$ python3 -q
>>> import numpy as np
>>> import numpy.linalg as la
>>> np.set_printoptions(precision=2, suppress=True, linewidth=100)
>>> M = np.load("dump.npy")
>>> M
array([[ 2.62, -7.59, -0.61,  4.62,  1.26, -2.53,  1.72,  3.11],
       [-0.9 ,  1.65,  0.05, -0.55, -0.15,  0.55, -0.25,  0.15],
       [-1.62,  2.97,  0.09, -0.99, -0.27,  0.99, -0.45,  0.27],
       [ 0.28, -1.98, -0.26,  1.76,  0.48, -0.66,  0.6 ,  1.82]])
>>> U, sig, VT = la.svd(M)
>>> np.argmax(sig[:-1] / (sig[1:] + 1e-6)) + 1
np.int64(2)
>>> sig.round(2) + 0
array([11.46,  2.21,  0.  ,  0.  ])
>>> A2 = U[:, :2] @ np.diag(sig[:2]) @ VT[:2]
>>> A2
array([[ 2.62, -7.59, -0.61,  4.62,  1.26, -2.53,  1.72,  3.11],
       [-0.9 ,  1.65,  0.05, -0.55, -0.15,  0.55, -0.25,  0.15],
       [-1.62,  2.97,  0.09, -0.99, -0.27,  0.99, -0.45,  0.27],
       [ 0.28, -1.98, -0.26,  1.76,  0.48, -0.66,  0.6 ,  1.82]])
>>> la.matrix_rank(A2)
np.int64(2)
>>> np.round(la.norm(M - A2, 2), 2), round(float(sig[2]), 2)
(np.float64(0.0), 0.0)
>>> np.round(np.abs(M - A2).max(), 2)
np.float64(0.0)
>>> la.matrix_rank(M, rtol=0.05)
np.int64(2)
>>> r = la.matrix_rank(M)
>>> r
np.int64(2)
>>> null = la.svd(M)[2][r:].T
>>> np.allclose(M @ null, 0)
True
>>> M @ la.pinv(M) @ M
array([[ 2.62, -7.59, -0.61,  4.62,  1.26, -2.53,  1.72,  3.11],
       [-0.9 ,  1.65,  0.05, -0.55, -0.15,  0.55, -0.25,  0.15],
       [-1.62,  2.97,  0.09, -0.99, -0.27,  0.99, -0.45,  0.27],
       [ 0.28, -1.98, -0.26,  1.76,  0.48, -0.66,  0.6 ,  1.82]])
>>> round(float(np.trace(la.pinv(M) @ M)), 2)
2.0
>>> np.abs(np.diag(la.qr(M)[1])) > 1e-9
array([ True,  True, False, False])
>>> np.allclose(M[:-1].T @ la.lstsq(M[:-1].T, M[-1])[0], M[-1])
True
>>> u, v = M[2], M[3]
>>> np.round(u @ u, 2)
np.float64(13.76)
>>> round(float(u @ v), 2)
-8.66
>>> pr = (u @ v) / (u @ u) * u
>>> round(la.norm(u + v) ** 2 + la.norm(u - v) ** 2, 2)
np.float64(50.53)
>>> U, sig, VT = la.svd(M, full_matrices=False)
>>> np.abs(U[:, 0]).round(6).argmax()
np.int64(0)
>>> (sig > 1e-8).sum()
np.int64(2)
>>> U.shape, sig.shape, VT.shape
((4, 4), (4,), (4, 8))
>>> sig.round(2) + 0
array([11.46,  2.21,  0.  ,  0.  ])
>>> np.round(U.T @ U, 2) + 0
array([[1., 0., 0., 0.],
       [0., 1., 0., 0.],
       [0., 0., 1., 0.],
       [0., 0., 0., 1.]])
>>> mat = -1 * np.eye(2) + np.eye(2, k=1)
>>> mat
array([[-1.,  1.],
       [ 0., -1.]])
>>> theta = np.radians(90)
>>> Rm = np.eye(2)
>>> Rm[1, 1] = Rm[0, 0] = np.cos(theta)
>>> Rm[1, 0], Rm[0, 1] = -np.sin(theta), np.sin(theta)
>>> Rm.round(2) + 0
array([[ 0.,  1.],
       [-1.,  0.]])
>>> A2 = mat @ Rm.T
>>> round(float(la.det(Rm)), 2), round(float(np.trace(Rm)), 2)
(1.0, 0.0)
